$ ipython --no-banner

In [1]: import numpy as np

In [2]: np.set_printoptions(precision=4, suppress=True, linewidth=200, floatmode="fixed")

In [3]: K = np.tril(np.array([[-2, 1, -2, -1, -2],
   ...:     [1, -1, -2, 0, -1],
   ...:     [-1, 1, 1, -1, 2],
   ...:     [-2, -1, 1, -2, -1],
   ...:     [-2, -2, -2, 1, -1]]), -1) + np.eye(5, dtype=int)

In [4]: K
Out[4]: 
array([[ 1,  0,  0,  0,  0],
       [ 1,  1,  0,  0,  0],
       [-1,  1,  1,  0,  0],
       [-2, -1,  1,  1,  0],
       [-2, -2, -2,  1,  1]])

In [5]: [int(np.linalg.matrix_rank(np.linalg.matrix_power(K, p))) for p in range(1, 6)]
Out[5]: [5, 5, 5, 5, 5]

In [6]: np.prod(np.diag(K)), np.round(np.linalg.det(K), 4)
Out[6]: (np.int64(1), np.float64(1.0))

In [7]: K @ K
Out[7]: 
array([[ 1,  0,  0,  0,  0],
       [ 2,  1,  0,  0,  0],
       [-1,  2,  1,  0,  0],
       [-6, -1,  2,  1,  0],
       [-6, -7, -3,  2,  1]])

In [8]: vec = np.array([1, -1, -8, -5, 5])

In [9]: print(K @ vec)
[  1   0 -10 -14  16]

In [10]: np.linalg.norm(K @ vec) <= np.linalg.norm(K, 2) * np.linalg.norm(vec) + 1e-9
Out[10]: np.True_

In [11]: K @ np.ones(5)
Out[11]: array([ 1.0000,  2.0000,  1.0000, -1.0000, -4.0000])

In [12]: K @ (2 * vec)
Out[12]: array([  2,   0, -20, -28,  32])

In [13]: np.sign((K @ vec).round(6))
Out[13]: array([ 1,  0, -1, -1,  1])

In [14]: M2 = np.array([[3, -2], [0, 0]])

In [15]: J = np.tile(M2, (2, 2))

In [16]: J
Out[16]: 
array([[ 3, -2,  3, -2],
       [ 0,  0,  0,  0],
       [ 3, -2,  3, -2],
       [ 0,  0,  0,  0]])

In [17]: U, sig, VT = np.linalg.svd(J)

In [18]: sig.round(4) + 0
Out[18]: array([7.2111, 0.0000, 0.0000, 0.0000])

In [19]: M2 = U[:, :1] @ np.diag(sig[:1]) @ VT[:1]

In [20]: np.round(np.linalg.norm(J - M2) / np.linalg.norm(J), 4)
Out[20]: np.float64(0.0)

In [21]: np.linalg.matrix_rank(J, rtol=0.05)
Out[21]: np.int64(1)

In [22]: round(np.linalg.norm(J - M2, 2), 4), round(sig[1], 4)
Out[22]: (np.float64(0.0), np.float64(0.0))

In [23]: np.trace(J)
Out[23]: np.int64(6)

In [24]: J @ J
Out[24]: 
array([[ 18, -12,  18, -12],
       [  0,   0,   0,   0],
       [ 18, -12,  18, -12],
       [  0,   0,   0,   0]])

In [25]: np.allclose(J, J.T)
Out[25]: False

In [26]: J.inv()
AttributeError: 'numpy.ndarray' object has no attribute 'inv'


In [27]: np.allclose(J @ J.T, J.T @ J)
Out[27]: False

In [28]: print(round(float(np.abs(np.linalg.eigvals(J)).max()), 4))
6.0

In [29]: print(np.unique(J.round(6), axis=0).shape)
(2, 4)

In [30]: vec = np.array([0, 5, 0, 7])

In [31]: J @ vec
Out[31]: array([-24,   0, -24,   0])

In [32]: print(np.einsum("ij,j->i", J, vec))
[-24   0 -24   0]

In [33]: print((J @ vec).argmax())
1

In [34]: print(J @ np.ones(4))
[2.0000 0.0000 2.0000 0.0000]

In [35]: J @ np.eye(4)[2]
Out[35]: array([3.0000, 0.0000, 3.0000, 0.0000])

In [36]: J * vec
Out[36]: 
array([[  0, -10,   0, -14],
       [  0,   0,   0,   0],
       [  0, -10,   0, -14],
       [  0,   0,   0,   0]])

In [37]: print(np.linalg.norm(J @ vec) <= np.linalg.norm(J, 2) * np.linalg.norm(vec) + 1e-9)
True

In [38]: U, sig, VT = np.linalg.svd(J)

In [39]: V = VT[:(sig > 1e-8).sum()]

In [40]: rng = np.random.default_rng(2061)

In [41]: vec = J[1] + -1 * J[0] + rng.integers(2) * np.eye(4)[1]

In [42]: vec
Out[42]: array([-3.0000,  2.0000, -3.0000,  2.0000])

In [43]: np.diag(V.T @ V)
Out[43]: array([0.3462, 0.1538, 0.3462, 0.1538])

In [44]: np.round(np.linalg.norm(vec - V.T @ V @ vec), 4)
Out[44]: np.float64(0.0)

In [45]: A = np.load("sample0.npy")

In [46]: A
Out[46]: 
array([[ 1,  0,  0,  0,  0],
       [-2,  1,  0,  0,  0],
       [-3,  0,  1,  0,  0],
       [-1,  1,  1,  1,  0],
       [-1,  3,  2, -1,  1]])

In [47]: round(np.linalg.eigvals(A).sum().real, 4)
Out[47]: np.float64(5.0)

In [48]: round(np.linalg.det(A[::-1]), 4)
Out[48]: np.float64(1.0)

In [49]: np.kron(np.eye(2, dtype=int), A)
Out[49]: 
array([[ 1,  0,  0,  0,  0,  0,  0,  0,  0,  0],
       [-2,  1,  0,  0,  0,  0,  0,  0,  0,  0],
       [-3,  0,  1,  0,  0,  0,  0,  0,  0,  0],
       [-1,  1,  1,  1,  0,  0,  0,  0,  0,  0],
       [-1,  3,  2, -1,  1,  0,  0,  0,  0,  0],
       [ 0,  0,  0,  0,  0,  1,  0,  0,  0,  0],
       [ 0,  0,  0,  0,  0, -2,  1,  0,  0,  0],
       [ 0,  0,  0,  0,  0, -3,  0,  1,  0,  0],
       [ 0,  0,  0,  0,  0, -1,  1,  1,  1,  0],
       [ 0,  0,  0,  0,  0, -1,  3,  2, -1,  1]])

In [50]: np.poly(A)
Out[50]: array([  1.0000,  -5.0000,  10.0000, -10.0000,   5.0000,  -1.0000])

In [51]: print(np.einsum("ij,ji->", A, A))
5

In [52]: Q, _ = np.linalg.qr(np.array([[-1.0], [0.3], [1.0], [-2.5]]))

In [53]: feats = Q @ Q.T

In [54]: feats
Out[54]: 
array([[ 0.1199, -0.0360, -0.1199,  0.2998],
       [-0.0360,  0.0108,  0.0360, -0.0899],
       [-0.1199,  0.0360,  0.1199, -0.2998],
       [ 0.2998, -0.0899, -0.2998,  0.7494]])

In [55]: evals, V = np.linalg.eigh(feats)

In [56]: vec = np.array([3, 0, 2, 0])

In [57]: np.round(np.abs(feats).sum(axis=1).max(), 4), np.abs(evals).max()
Out[57]: (np.float64(1.4388), np.float64(1.0))

In [58]: V * np.maximum(evals, 0) @ V.T
Out[58]: 
array([[ 0.1199, -0.0360, -0.1199,  0.2998],
       [-0.0360,  0.0108,  0.0360, -0.0899],
       [-0.1199,  0.0360,  0.1199, -0.2998],
       [ 0.2998, -0.0899, -0.2998,  0.7494]])

In [59]: np.abs(np.diag(np.linalg.qr(feats)[1])) > 1e-9
Out[59]: array([ True, False, False, False])

In [60]: feats @ np.linalg.pinv(feats) @ feats
Out[60]: 
array([[ 0.1199, -0.0360, -0.1199,  0.2998],
       [-0.0360,  0.0108,  0.0360, -0.0899],
       [-0.1199,  0.0360,  0.1199, -0.2998],
       [ 0.2998, -0.0899, -0.2998,  0.7494]])

In [61]: np.unique(feats.round(6), axis=0).shape
Out[61]: (4, 4)

In [62]: np.linalg.lstsq(feats[:-1].T, feats[-1])[2]
Out[62]: np.int32(1)

In [63]: np.round(np.trace(np.linalg.pinv(feats) @ feats), 4)
Out[63]: np.float64(1.0)

In [64]: evals, V = np.linalg.eigh(feats)

In [65]: round(float(evals.sum()), 4), np.trace(feats)
Out[65]: (1.0, np.float64(1.0))

In [66]: np.abs(V[:, -1])
Out[66]: array([0.3463, 0.1039, 0.3463, 0.8657])

In [67]: np.round(np.linalg.eigvalsh(feats @ feats), 4) + 0
Out[67]: array([0.0000, 0.0000, 0.0000, 1.0000])

In [68]: mat = np.loadtxt("test15.csv", delimiter=",")

In [69]: mat
Out[69]: 
array([[0.0000, 1.0000, 1.0000, 0.0000, 0.0000],
       [1.0000, 0.0000, 1.0000, 0.0000, 1.0000],
       [1.0000, 1.0000, 0.0000, 0.0000, 1.0000],
       [0.0000, 0.0000, 0.0000, 0.0000, 0.0000],
       [0.0000, 1.0000, 1.0000, 0.0000, 0.0000]])

In [70]: U, sig, VT = np.linalg.svd(mat)

In [71]: V = VT[:(sig > 1e-8).sum()]

In [72]: vec = mat[2] + 5 * mat[3] + rng.integers(2) * np.eye(5)[2]

In [73]: vec
Out[73]: array([1.0000, 1.0000, 0.0000, 0.0000, 1.0000])

In [74]: print(np.diag(V.T @ V))
[0.5000 1.0000 1.0000 0.0000 0.5000]
